$ python -q
>>> import numpy as np
>>> import numpy.linalg as la
>>> np.set_printoptions(precision=3, suppress=True, linewidth=120, legacy="1.25")
>>> arr = np.load("block14.npy")
>>> arr
array([[ 3.667, -2.29 , -0.155],
       [-0.454,  0.397, -0.495],
       [ 7.53 , -4.982, -1.125],
       [ 5.497, -3.155, -0.884],
       [ 7.171, -5.108, -0.984],
       [ 0.186, -0.15 ,  0.061],
       [ 3.616, -2.598, -0.329],
       [ 4.489, -2.38 , -0.753],
       [-0.076, -0.336,  0.082],
       [ 9.335, -6.319, -1.696],
       [ 9.309, -5.864, -1.366],
       [ 9.305, -6.319, -1.44 ],
       [ 2.207, -0.967,  0.274],
       [ 1.923, -1.087, -0.531],
       [ 0.365, -0.045,  0.005],
       [ 5.901, -3.211, -0.984],
       [ 7.567, -4.842, -1.57 ],
       [ 3.509, -2.418, -0.633],
       [ 5.85 , -4.014, -0.638],
       [ 7.217, -4.591, -1.462],
       [ 1.796, -1.479, -0.306],
       [ 5.549, -3.469, -1.278],
       [ 9.231, -6.214, -1.434],
       [ 9.791, -5.916, -1.386],
       [ 3.802, -2.459, -0.983],
       [ 0.223,  0.154, -0.004],
       [ 2.327, -1.948, -0.292]])
>>> cen = (arr - arr.mean(axis=0)) / arr.std(axis=0)
>>> cen.std(axis=0)
array([1., 1., 1.])
>>> c = la.lstsq(np.delete(cen, 0, axis=1), cen[:, 0])[0]
>>> np.round(1 - np.var(cen[:, 0] - np.delete(cen, 0, axis=1) @ c), 3)
0.982
>>> c
array([-0.914, -0.086])
>>> dist = la.norm(arr[:, None] - arr[None], axis=-1)
>>> la.matrix_rank(dist ** 2)
5
>>> dist[:5, :5]
array([[0.   , 4.931, 4.807, 2.151, 4.572],
       [4.931, 0.   , 9.648, 6.941, 9.417],
       [4.807, 9.648, 0.   , 2.744, 0.406],
       [2.151, 6.941, 2.744, 0.   , 2.574],
       [4.572, 9.417, 0.406, 2.574, 0.   ]])
>>> dist[24].round(6).argsort(kind="stable")[:4]
array([24, 17,  6,  7])
>>> dist.mean(axis=1).argmax()
1
>>> J = np.array([[-1, 0, 1], [0, 5, 0], [5, 0, 2]])
>>> J
array([[-1,  0,  1],
       [ 0,  5,  0],
       [ 5,  0,  2]])
>>> # splits into 2 blocks
>>> x = np.array([2, -3, 1])
>>> h1 = np.maximum(J @ x, 0)
>>> np.flatnonzero(h1 > 1e-9)
array([2])
>>> np.maximum(J @ (3 * x), 0)
array([ 0,  0, 36])
>>> h1
array([ 0,  0, 12])
>>> np.tanh(J @ x)
array([-0.762, -1.   ,  1.   ])
>>> J * (h1 > 1e-9)[:, None]
array([[0, 0, 0],
       [0, 0, 0],
       [5, 0, 2]])
>>> ev, evecs = la.eig(J)
>>> np.sort(la.eigvals(la.inv(J)))
array([-0.456,  0.2  ,  0.313])
>>> np.sort(la.eigvals(J.T))
array([-2.193,  3.193,  5.   ])
>>> np.round(J @ evecs[:, 0] - ev[0] * evecs[:, 0], 3) + 0
array([0., 0., 0.])
>>> np.sort(la.eigvals(J @ J))
array([ 4.807, 10.193, 25.   ])
